>>> import numpy as np
>>> np.set_printoptions(suppress=True, linewidth=160)
>>> data = np.array([[0, -9, -5], [-9, -4, -8], [3, -3, 1]])
>>> print(data)
[[ 0 -9 -5]
 [-9 -4 -8]
 [ 3 -3  1]]
>>> def softmax(z):
...     e = np.exp(z - z.max(axis=-1, keepdims=True))
...     return e / e.sum(axis=-1, keepdims=True)
... 
>>> print(np.round(softmax(data[1]), 2))
[0.01 0.98 0.02]
>>> print(np.round(softmax(data[1] + -2), 2))
[0.01 0.98 0.02]
>>> scores = data @ data.T / np.sqrt(3)
>>> print(np.round(softmax(scores + np.triu(np.full(scores.shape, -np.inf), 1)), 2) + 0)
[[1.   0.   0.  ]
 [0.   1.   0.  ]
 [0.85 0.   0.15]]
>>> print(softmax(scores).round(6).argmax(axis=1))
[0 1 0]
>>> Uu, sv, Vh = np.linalg.svd(data)
>>> print(np.argmax(sv[:-1] / (sv[1:] + 1e-6)) + 1)
2
>>> print(sv.round(2))
[14.65  8.44  0.49]
>>> other = Uu[:, :2] @ np.diag(sv[:2]) @ Vh[:2]
>>> print(np.linalg.matrix_rank(data, rtol=0.05))
2
>>> print(round(float(np.linalg.norm(data - other, 2)), 2), np.round(sv[2], 2))
0.49 0.49
>>> print(other.round(2))
[[-0.1  -9.08 -4.85]
 [-8.92 -3.94 -8.12]
 [ 3.21 -2.83  0.68]]
>>> print(np.linalg.matrix_rank(other))
2
>>> f = np.array([5, 0, 1])
>>> print(np.round(np.polyval(f, other[1]), 2))
[398.98  78.58 330.32]
>>> print(np.round(np.array([np.convolve(row, f, "same") for row in other]), 2))
[[-45.39 -24.36  -9.08]
 [-19.7  -49.5   -3.94]
 [-14.17   6.63  -2.83]]
>>> print(np.round(np.convolve(other[1], f), 2))
[-44.61 -19.7  -49.5   -3.94  -8.12]
>>> other = np.array([[0, 4, 9], [2, 7, 2]])
>>> C = np.kron(other, data)
>>> print(np.linalg.matrix_rank(C))
6
>>> vals, evecs = np.linalg.eig(data)
>>> print(np.round(np.sort(np.linalg.eigvals(np.linalg.inv(data))), 2))
[-0.09  0.13  1.53]
>>> print(np.round(data @ evecs[:, 0] - vals[0] * evecs[:, 0], 2) + 0)
[0. 0. 0.]
>>> print(np.round(np.sort(np.linalg.eigvals(data.T)), 2))
[-11.57   0.65   7.92]
>>> mat = np.load("case0.npy")
>>> print(mat)
[[ 0 -3  0  0 -3]
 [ 0  0  0 -3  0]
 [ 0  0  0  1 -1]
 [ 2 -3  0  0  2]
 [ 1  0  0  3  0]]
>>> # looks like rank 4
>>> print(np.argsort(-np.linalg.norm(mat, axis=0).round(6), kind="stable")[:3])
[3 1 4]
>>> print(np.linalg.matrix_rank(mat, rtol=0.1))
4
>>> print(np.linalg.cond(mat) > 100)
True
>>> print(np.round(np.linalg.norm(mat, 2) / np.linalg.norm(mat), 2))
0.62
